$ python -q
>>> import numpy as np
>>> np.set_printoptions(suppress=True, linewidth=140)
>>> rnd = lambda a: np.round(a, 2) + 0
>>> m1, _ = np.linalg.qr(np.array([[0.9, 0.4, 0.4], [1.6, -2.4, -1.4], [-1.3, 0.0, 1.6]]))
>>> rnd(m1)
array([[-0.4 ,  0.54,  0.74],
       [-0.71, -0.69,  0.12],
       [ 0.58, -0.48,  0.66]])
>>> u, v = m1[2], m1[1]
>>> u @ u
np.float64(1.0)
>>> u @ v
np.float64(0.0)
>>> pr = (u @ v) / (u @ u) * u
>>> np.linalg.matrix_rank(np.outer(u, v))
np.int64(1)
>>> X = np.load("block4.npy")
>>> X
array([[-11.63,   5.83, -11.63],
       [ -3.22,   1.49,  -3.22],
       [ -2.42,   0.98,  -2.42],
       [ -1.91,   0.65,  -1.91],
       [  0.04,  -0.61,   0.04],
       [  0.  ,  -0.07,   0.  ],
       [  0.  ,   0.06,   0.  ],
       [  0.02,   0.42,   0.02],
       [  0.06,   0.76,   0.06],
       [  0.16,   1.22,   0.16],
       [  0.78,   2.86,   0.78],
       [  1.66,   4.31,   1.66],
       [  4.14,   7.2 ,   4.14],
       [  4.29,   7.35,   4.29],
       [  8.87,  11.16,   8.87]])
>>> rnd(np.linalg.norm(X, 2) / np.linalg.norm(X))
np.float64(0.85)
>>> [round(float(x), 2) for x in np.linalg.svd(X, compute_uv=False)[:3]]
[24.56, 15.49, 0.0]
>>> np.linalg.cond(X) > 100
np.True_
>>> np.unique(X.round(6), axis=0).shape
(15, 3)
>>> np.linalg.lstsq(X[:-1].T, X[-1])[2]
np.int32(2)
>>> np.allclose(X[:-1].T @ np.linalg.lstsq(X[:-1].T, X[-1])[0], X[-1])
True
>>> np.abs(np.diag(np.linalg.qr(X)[1])) > 1e-9
array([ True,  True, False])
>>> rnd(X @ np.linalg.pinv(X) @ X)
array([[-11.63,   5.83, -11.63],
       [ -3.22,   1.49,  -3.22],
       [ -2.42,   0.98,  -2.42],
       [ -1.91,   0.65,  -1.91],
       [  0.04,  -0.61,   0.04],
       [  0.  ,  -0.07,   0.  ],
       [  0.  ,   0.06,   0.  ],
       [  0.02,   0.42,   0.02],
       [  0.06,   0.76,   0.06],
       [  0.16,   1.22,   0.16],
       [  0.78,   2.86,   0.78],
       [  1.66,   4.31,   1.66],
       [  4.14,   7.2 ,   4.14],
       [  4.29,   7.35,   4.29],
       [  8.87,  11.16,   8.87]])
>>> Y = np.array([[2, 2, 0], [2, 2, 0], [2, 2, 0]])
>>> Y[-1] = Y[0]
>>> mat = Y + 0.3 * np.eye(3)
>>> mat
array([[2.3, 2. , 0. ],
       [2. , 2.3, 0. ],
       [2. , 2. , 0.3]])
>>> Y = mat / np.sqrt((mat ** 2).mean(axis=1, keepdims=True))
>>> np.linalg.matrix_rank(Y) == np.linalg.matrix_rank(mat)
np.True_
>>> rnd(mat - mat.mean(axis=1, keepdims=True))
array([[ 0.87,  0.57, -1.43],
       [ 0.57,  0.87, -1.43],
       [ 0.57,  0.57, -1.13]])
>>> u = np.array([4, 2, 4])
>>> Y = mat + np.outer(u, np.eye(3)[1])
>>> np.linalg.matrix_rank(np.linalg.inv(Y) - np.linalg.inv(mat), tol=1e-8)
np.int64(1)
>>> np.linalg.matrix_rank(Y - mat)
np.int64(1)
>>> E = np.load("test13.npy")
>>> E
array([[1, 1, 0, 0],
       [2, 1, 0, 1],
       [0, 0, 2, 0],
       [2, 2, 0, 2]])
>>> Y = np.array([[-5, -6, -1], [-3, 6, -6], [7, 3, -2], [-1, 3, -1]])
>>> np.einsum("ik,kj->ij", E, Y)
array([[ -8,   0,  -7],
       [-14,  -3,  -9],
       [ 14,   6,  -4],
       [-18,   6, -16]])
>>> np.einsum("ij->j", E)
array([5, 4, 2, 3])
>>> np.linalg.matrix_rank(E @ Y)
np.int64(3)
>>> np.einsum("ik,kj->ji", E, Y)
array([[ -8, -14,  14, -18],
       [  0,  -3,   6,   6],
       [ -7,  -9,  -4, -16]])
>>> np.vstack([E, Y.T]).shape
(7, 4)
>>> np.linalg.matrix_rank(np.vstack([E, Y.T]))
np.int64(4)
>>> Y.T @ E.T
array([[ -8, -14,  14, -18],
       [  0,  -3,   6,   6],
       [ -7,  -9,  -4, -16]])
>>> (E != 0).astype(int)
array([[1, 1, 0, 0],
       [1, 1, 0, 1],
       [0, 0, 1, 0],
       [1, 1, 0, 1]])
>>> np.flatnonzero(np.linalg.matrix_power((E != 0) + (E.T != 0) + np.eye(4), 4)[1])
array([0, 1, 3])
>>> rnd(np.sort(np.linalg.eigvals(E).real))
array([-0.56,  1.  ,  2.  ,  3.56])
>>> M = np.loadtxt("w.csv", delimiter=",")
>>> M
array([[ 0., -1.,  0.],
       [ 1.,  0.,  0.],
       [ 0.,  0.,  1.]])
>>> Q = M.astype(float).copy()
>>> for j in range(3):
...     Q[:, j] -= Q[:, :j] @ (Q[:, :j].T @ Q[:, j])
...     Q[:, j] /= np.linalg.norm(Q[:, j])
... 
>>> Q
array([[ 0., -1.,  0.],
       [ 1.,  0.,  0.],
       [ 0.,  0.,  1.]])
